In [1]: import numpy as np

In [2]: import numpy.linalg as la

In [3]: np.set_printoptions(precision=2, suppress=True, linewidth=120)

In [4]: arr = np.loadtxt("layer5.csv", delimiter=",")

In [5]: print(arr)
[[0. 0. 0. 0. 1. 0. 0.]
 [0. 0. 0. 1. 0. 0. 0.]
 [0. 0. 1. 0. 0. 0. 0.]
 [0. 0. 0. 0. 0. 1. 0.]
 [1. 0. 0. 0. 0. 0. 0.]
 [0. 1. 0. 0. 0. 0. 0.]
 [0. 0. 0. 0. 0. 0. 1.]]

In [6]: print((arr != 0).astype(int))
[[0 0 0 0 1 0 0]
 [0 0 0 1 0 0 0]
 [0 0 1 0 0 0 0]
 [0 0 0 0 0 1 0]
 [1 0 0 0 0 0 0]
 [0 1 0 0 0 0 0]
 [0 0 0 0 0 0 1]]

In [7]: print(np.flatnonzero(la.matrix_power((arr != 0) + (arr.T != 0) + np.eye(7), 7)[6]))
[6]

In [8]: print(np.sort(la.eigvals(arr).real))
[-1.  -0.5 -0.5  1.   1.   1.   1. ]

In [9]: print(la.matrix_power(arr, 100))
[[1. 0. 0. 0. 0. 0. 0.]
 [0. 0. 0. 1. 0. 0. 0.]
 [0. 0. 1. 0. 0. 0. 0.]
 [0. 0. 0. 0. 0. 1. 0.]
 [0. 0. 0. 0. 1. 0. 0.]
 [0. 1. 0. 0. 0. 0. 0.]
 [0. 0. 0. 0. 0. 0. 1.]]

In [10]: print(arr.sum(axis=1))
[1. 1. 1. 1. 1. 1. 1.]

In [11]: pr = np.eye(7)[2]

In [12]: for _ in range(3):
    ...:     pr = pr @ arr
    ...:     print(pr.round(2))
    ...: 
[0. 0. 1. 0. 0. 0. 0.]
[0. 0. 1. 0. 0. 0. 0.]
[0. 0. 1. 0. 0. 0. 0.]

In [13]: x = np.array([3, 2, 2, 3, 1, 1, 0])

In [14]: print(np.round(la.det(arr), 2))
-1.0

In [15]: print(np.sort(np.abs(np.degrees(np.angle(la.eigvals(arr))))))
[  0.   0.   0.   0. 120. 120. 180.]

In [16]: print(np.abs(la.eigvals(arr)))
[1. 1. 1. 1. 1. 1. 1.]

In [17]: t3 = np.stack([arr, 4 * arr, arr[::-1]])

In [18]: print(la.matrix_rank(t3.reshape(3, -1)))
2

In [19]: print(np.einsum("bij,cij->bc", t3, t3))
[[  7.  28.   1.]
 [ 28. 112.   4.]
 [  1.   4.   7.]]

In [20]: print(la.norm(t3, axis=(1, 2)))
[ 2.65 10.58  2.65]

In [21]: print(la.matrix_rank(t3))
[7 7 7]

In [22]: x = np.array([2, 2, 0, 1, -2, -1, 0])

In [23]: rhs = arr @ x

In [24]: print(rhs)
[-2.  1.  0. -1.  2.  2.  0.]

In [25]: print(la.solve(arr, rhs))
[ 2.  2.  0.  1. -2. -1.  0.]

In [26]: print(la.solve(arr, 3 * rhs))
[ 6.  6.  0.  3. -6. -3.  0.]

In [27]: la.solve(arr, rhs[:-1])
ValueError: solve1: Input operand 1 has a mismatch in its core dimension 0, with gufunc signature (m,m),(m)->(m) (size 6 is different from 7)


In [28]: print(la.solve(arr, arr[:, 1]))
[0. 1. 0. 0. 0. 0. 0.]

In [29]: K = np.loadtxt("arr.csv", delimiter=",")

In [30]: print(K)
[[0. 0. 0. 0. 0. 0. 0. 0. 0. 0. 0. 0. 0. 0. 0. 0.]
 [0. 0. 0. 0. 0. 0. 0. 0. 0. 0. 0. 0. 0. 0. 1. 0.]
 [0. 0. 0. 0. 0. 0. 2. 0. 0. 0. 0. 0. 0. 0. 0. 0.]
 [0. 0. 0. 0. 2. 0. 0. 0. 0. 0. 0. 0. 0. 0. 0. 0.]
 [0. 0. 0. 0. 0. 0. 0. 0. 0. 0. 0. 3. 0. 0. 0. 0.]
 [0. 0. 0. 0. 0. 0. 0. 1. 0. 0. 0. 0. 0. 0. 0. 0.]
 [0. 0. 0. 0. 0. 0. 0. 0. 0. 0. 0. 0. 0. 0. 0. 0.]
 [0. 0. 0. 0. 0. 0. 0. 0. 0. 0. 0. 0. 2. 0. 0. 0.]
 [0. 0. 1. 0. 0. 0. 0. 0. 0. 0. 0. 0. 0. 0. 0. 0.]
 [0. 0. 0. 0. 0. 0. 0. 0. 0. 0. 0. 0. 0. 0. 0. 0.]
 [0. 0. 0. 0. 0. 0. 0. 0. 0. 0. 0. 0. 0. 0. 0. 0.]
 [0. 1. 0. 0. 0. 0. 0. 0. 0. 0. 0. 0. 0. 0. 0. 0.]
 [2. 0. 0. 0. 0. 0. 0. 0. 0. 0. 0. 0. 0. 0. 0. 0.]
 [0. 0. 0. 0. 0. 0. 0. 0. 0. 0. 3. 0. 0. 0. 0. 0.]
 [0. 0. 0. 0. 0. 0. 0. 0. 3. 0. 0. 0. 0. 0. 0. 0.]
 [0. 0. 0. 0. 0. 1. 0. 0. 0. 0. 0. 0. 0. 0. 0. 0.]]

In [31]: Uu, sig, VT = la.svd(K)

In [32]: V = VT[:(sig > 1e-8).sum()]

In [33]: rng = np.random.default_rng(3431)

In [34]: x = K[15] + 5 * K[14] + rng.integers(2) * np.eye(16)[9]

In [35]: print(x)
[ 0.  0.  0.  0.  0.  1.  0.  0. 15.  1.  0.  0.  0.  0.  0.  0.]

In [36]: print(round(la.norm(x - V.T @ V @ x), 2))
1.0

In [37]: print(np.diag(V.T @ V))
[1. 1. 1. 0. 1. 1. 1. 1. 1. 0. 1. 1. 1. 0. 1. 0.]
